In [1]: import numpy as np

In [2]: import numpy.linalg as la

In [3]: np.set_printoptions(suppress=True, linewidth=160)

In [4]: rd = lambda a: np.round(a, 2) + 0

In [5]: K = np.array([[0, 0, 0, 0, 0],
   ...:     [0, 0, 0, 0, 0],
   ...:     [0, 0, -3, 0, 0],
   ...:     [0, 2, 0, 0, 0],
   ...:     [0, 0, 0, 0, -2]])

In [6]: print(K @ K)
[[0 0 0 0 0]
 [0 0 0 0 0]
 [0 0 9 0 0]
 [0 0 0 0 0]
 [0 0 0 0 4]]

In [7]: print(np.flatnonzero(la.matrix_power((K != 0) + (K.T != 0) + np.eye(5), 5)[2]))
[2]

In [8]: print((la.matrix_power((K != 0) + (K.T != 0) + np.eye(5), 5) > 0).astype(int))
[[1 0 0 0 0]
 [0 1 0 1 0]
 [0 0 1 0 0]
 [0 1 0 1 0]
 [0 0 0 0 1]]

In [9]: print(rd(la.pinv(K)))
[[ 0.    0.    0.    0.    0.  ]
 [ 0.    0.    0.    0.5   0.  ]
 [ 0.    0.   -0.33  0.    0.  ]
 [ 0.    0.    0.    0.    0.  ]
 [ 0.    0.    0.    0.   -0.5 ]]

In [10]: print(K @ K.T)
[[0 0 0 0 0]
 [0 0 0 0 0]
 [0 0 9 0 0]
 [0 0 0 4 0]
 [0 0 0 0 4]]

In [11]: left, sig, VT = la.svd(K)

In [12]: print(np.argmax(sig[:-1] / (sig[1:] + 1e-6)) + 1)
3

In [13]: out = left[:, :3] @ np.diag(sig[:3]) @ VT[:3]

In [14]: print(la.matrix_rank(K, rtol=0.05))
3

In [15]: print(np.abs(K - out).max())
0.0

In [16]: rng = np.random.default_rng(116127)

In [17]: z = rng.permutation(5)

In [18]: print(z)
[1 3 4 2 0]

In [19]: out = K[z][:, z]

In [20]: print(rd(la.det(out)), rd(la.det(K[z])))
0.0 0.0

In [21]: print(rd(np.sort(np.abs(la.eigvals(out)))))
[0. 0. 0. 2. 3.]

In [22]: print(np.diag(out))
[ 0  0 -2 -3  0]

In [23]: print(out)
[[ 0  0  0  0  0]
 [ 2  0  0  0  0]
 [ 0  0 -2  0  0]
 [ 0  0  0 -3  0]
 [ 0  0  0  0  0]]
